% python3 -q
>>> import numpy as np
>>> np.set_printoptions(precision=1, suppress=True, linewidth=160)
>>> tidy = lambda a: np.round(a, 1) + 0
>>> X = np.load("w.npy")
>>> print(X)
[[ 9 -9 -6 -3  9  9  0]
 [-9  9  6  3 -9 -9  0]
 [-6  6  4  2 -6 -6  0]
 [-3  3  2  1 -3 -3  0]
 [ 9 -9 -6 -3  9  9  0]
 [ 9 -9 -6 -3  9  9  0]
 [ 0  0  0  0  0  0  0]]
>>> w, V = np.linalg.eigh(X)
>>> print(np.abs(V[:, -1]).round(6).argmax())
0
>>> print(tidy(w))
[ 0.  0.  0.  0.  0.  0. 41.]
>>> print(tidy(np.linalg.eigvalsh(X @ X)))
[   0.    0.    0.    0.    0.    0. 1681.]
>>> print((w > 1e-8).sum(), (w < -1e-8).sum())
1 0
>>> E = np.load("case15.npy")
>>> print(E)
[[0 0 1 0 0 1 1]
 [0 0 0 1 1 0 0]
 [1 0 0 0 0 1 1]
 [0 1 0 0 1 0 0]
 [0 1 0 1 0 0 0]
 [1 0 1 0 0 0 1]
 [1 0 1 0 0 1 0]]
>>> w1 = np.array([[3, -1, 5, 4],
...     [-1, -4, 7, 1],
...     [-1, 5, -3, 7],
...     [3, 4, 8, -1],
...     [4, 1, -8, 6],
...     [8, -7, 7, 4],
...     [-8, -8, 1, 1]])
>>> c = np.array([4, 5, 3, 5])
>>> hid = np.maximum(E @ w1 + c, 0)
>>> print(hid)
[[ 3  0  8 17]
 [11 10  3 10]
 [ 7  0 16 14]
 [ 7  2  2 12]
 [ 6  5 18  5]
 [ 0  1  6 17]
 [14  2 12 20]]
>>> print(tidy((hid > 0).mean(axis=0)))
[0.9 0.7 1.  1. ]
>>> print(np.linalg.matrix_rank(hid))
4
>>> print((hid > 0).astype(int))
[[1 0 1 1]
 [1 1 1 1]
 [1 0 1 1]
 [1 1 1 1]
 [1 1 1 1]
 [0 1 1 1]
 [1 1 1 1]]
>>> cent = np.array([[0, 2], [0, 3], [3, -1], [0, -1]])
>>> print((hid @ cent).round(6).argmax(axis=1))
[0 1 0 0 0 0 0]
>>> print(w1 @ cent)
[[ 15  -6]
 [ 21 -22]
 [ -9   9]
 [ 24  11]
 [-24  13]
 [ 21 -16]
 [  3 -42]]
>>> W0 = np.array([[0, 3, 0, 4, 3, -3, -2, -9],
...     [0, 3, 0, 4, 3, -3, -2, -9],
...     [5, 8, 8, -9, -4, -6, -6, -3],
...     [3, 9, 1, -2, 6, -8, 6, -2],
...     [-7, 5, -7, -9, -9, 2, -1, 1],
...     [-8, -7, 9, -5, 9, -7, -3, 5],
...     [-3, -4, 9, 3, 7, -6, -5, 3]])
>>> Uu, s, VT = np.linalg.svd(W0)
>>> V = VT[:(s > 1e-8).sum()]
>>> rng = np.random.default_rng(79)
>>> x = W0[5] + 2 * W0[0] + rng.integers(2) * np.eye(8)[1]
>>> print(x)
[ -8.  -1.   9.   3.  15. -13.  -7. -13.]
>>> print(tidy(np.linalg.norm(x - V.T @ V @ x)))
0.0
>>> print(tidy(np.diag(V.T @ V)))
[0.9 0.8 0.6 1.  0.6 0.5 0.7 1. ]
>>> print(tidy(V.T @ V))
[[ 0.9  0.1  0.2  0.1 -0.1  0.1  0.2 -0.1]
 [ 0.1  0.8 -0.1  0.  -0.2 -0.3  0.   0. ]
 [ 0.2 -0.1  0.6 -0.1  0.1 -0.2 -0.3  0.1]
 [ 0.1  0.  -0.1  1.   0.1  0.  -0.1  0. ]
 [-0.1 -0.2  0.1  0.1  0.6 -0.3  0.3 -0.1]
 [ 0.1 -0.3 -0.2  0.  -0.3  0.5  0.   0. ]
 [ 0.2  0.  -0.3 -0.1  0.3  0.   0.7  0.1]
 [-0.1  0.   0.1  0.  -0.1  0.   0.1  1. ]]
>>> print(np.linalg.matrix_rank(np.vstack([W0, x])))
6
